% python3 -q
>>> import numpy as np
>>> from numpy import linalg as LA
>>> np.set_printoptions(suppress=True, linewidth=120)
>>> def rnd(a):
...     return np.round(a, 2) + 0
... 
>>> data = np.array([[1, 1, -3], [1, 2, -2], [2, -2, -1]])
>>> data
array([[ 1,  1, -3],
       [ 1,  2, -2],
       [ 2, -2, -1]])
>>> u, v = data[1], data[2]
>>> print(u @ v)
0
>>> pr = (u @ v) / (u @ u) * u
>>> LA.matrix_rank(np.outer(u, v))
np.int64(1)
>>> v - pr
array([ 2., -2., -1.])
>>> F = np.load("layer3.npy")
>>> F
array([[ 27, -18,   0,  12],
       [-18,  18,  -9,  -6],
       [  0,  -9,  23,  -1],
       [ 12,  -6,  -1,   9]])
>>> # equal to its transpose
>>> vec = np.ones(4)
>>> for _ in range(7):
...     vec = F @ vec
...     vec /= LA.norm(vec)
...     print(round(vec @ F @ vec, 2))
... 
44.3
46.6
46.73
46.76
46.77
46.78
46.78
>>> rnd(LA.eigvalsh(F)[-1])
np.float64(46.78)
>>> rnd(vec)
array([ 0.72, -0.58,  0.21,  0.31])
>>> evals, evecs = LA.eigh(F)
>>> vec = np.array([3, 3, 0, 3])
>>> (np.sign(evecs[:, -1].round(6)) == np.sign(evecs[0, -1].round(6))).astype(int)
array([1, 0, 1, 1])
>>> np.abs(F).sum(axis=1).max(), rnd(np.abs(evals).max())
(np.int64(57), np.float64(46.78))
>>> print(rnd(evecs * np.maximum(evals, 0) @ evecs.T))
[[ 27. -18.   0.  12.]
 [-18.  18.  -9.  -6.]
 [  0.  -9.  23.  -1.]
 [ 12.  -6.  -1.   9.]]
>>> vec @ F @ vec / (vec @ vec), rnd(evals[0]), rnd(evals[-1])
(np.float64(10.0), np.float64(0.77), np.float64(46.78))
>>> rng = np.random.default_rng(37377)
>>> arr = np.triu(rng.random((4, 4)) < 0.6, 1).astype(int)
>>> arr = arr + arr.T
>>> arr
array([[0, 1, 1, 0],
       [1, 0, 1, 1],
       [1, 1, 0, 1],
       [0, 1, 1, 0]])
>>> # rank 3
>>> [round(float(x), 2) for x in LA.svd(arr, compute_uv=False)[:3]]
[2.56, 1.56, 1.0]
>>> LA.matrix_rank(arr, rtol=0.1)
np.int64(3)
>>> other = np.array([[1, 2, 1], [2, 2, 1]])
>>> basis = np.kron(other, arr)
>>> basis.shape
(8, 12)
>>> LA.matrix_rank(basis)
np.int64(6)
>>> m1 = np.array([[0.5, 1.1, -1.6, 1.2, -1.0],
...     [0.9, -0.4, 0.6, 1.0, -0.2],
...     [1.5, -0.5, 2.1, -1.5, 0.4],
...     [0.9, -2.4, -0.3, 2.1, 0.3],
...     [-0.6, 0.6, 0.1, -0.6, 1.2],
...     [1.5, 0.7, 0.4, 0.2, -0.1]])
>>> m1
array([[ 0.5,  1.1, -1.6,  1.2, -1. ],
       [ 0.9, -0.4,  0.6,  1. , -0.2],
       [ 1.5, -0.5,  2.1, -1.5,  0.4],
       [ 0.9, -2.4, -0.3,  2.1,  0.3],
       [-0.6,  0.6,  0.1, -0.6,  1.2],
       [ 1.5,  0.7,  0.4,  0.2, -0.1]])
>>> other = np.c_[m1[:, :4] @ np.array([[-2, 0, 0, 0], [-2, -3, 1, 0], [-3, -1, -1, 0], [2, 3, 1, 3]]), np.array([4, 0, 1, 5, 0, 0])]
>>> rnd(other)
array([[  4. ,   1.9,   3.9,   3.6,   4. ],
       [ -0.8,   3.6,   0. ,   3. ,   0. ],
       [-11.3,  -5.1,  -4.1,  -4.5,   1. ],
       [  8.1,  13.8,   0. ,   6.3,   5. ],
       [ -1.5,  -3.7,  -0.1,  -1.8,   0. ],
       [ -5.2,  -1.9,   0.5,   0.6,   0. ]])
>>> rnd(LA.norm(other - m1 @ LA.lstsq(m1, other)[0], axis=0))
array([0.  , 0.  , 0.  , 0.  , 2.33])
>>> rnd(LA.lstsq(m1, other[:, 0])[0])
array([-2., -2., -3.,  2.,  0.])
>>> def softmax(z):
...     e = np.exp(z - z.max(axis=-1, keepdims=True))
...     return e / e.sum(axis=-1, keepdims=True)
... 
>>> rnd(softmax(10 * m1[2]))
array([0., 0., 1., 0., 0.])
>>> att = m1 @ m1.T / np.sqrt(5)
>>> softmax(att).round(6).argmax(axis=1)
array([0, 3, 2, 3, 4, 5])
>>> vec = np.array([1, 1, 2, 1, -2])
>>> m1 * vec
array([[ 0.5,  1.1, -3.2,  1.2,  2. ],
       [ 0.9, -0.4,  1.2,  1. ,  0.4],
       [ 1.5, -0.5,  4.2, -1.5, -0.8],
       [ 0.9, -2.4, -0.6,  2.1, -0.6],
       [-0.6,  0.6,  0.2, -0.6, -2.4],
       [ 1.5,  0.7,  0.8,  0.2,  0.2]])
>>> vec @ m1
Traceback (most recent call last):
  File "<python-input-47>", line 1, in <module>
    vec @ m1
    ~~~~^~~~
ValueError: matmul: Input operand 1 has a mismatch in its core dimension 0, with gufunc signature (n?,k),(k,m?)->(n?,m?) (size 6 is different from 5)
>>> rnd(m1 @ (2 * vec))
array([ 3.2,  6.2,  5.8, -1.2, -5.6,  6.8])
>>> LA.norm(m1 @ vec) <= LA.norm(m1, 2) * LA.norm(vec) + 1e-9
np.True_
>>> print(rnd((m1 * vec).sum(axis=1)))
[ 1.6  3.1  2.9 -0.6 -2.8  3.4]
>>> print(rnd(np.einsum("ij,j->i", m1, vec)))
[ 1.6  3.1  2.9 -0.6 -2.8  3.4]
>>> (m1 @ vec).argmax()
np.int64(5)
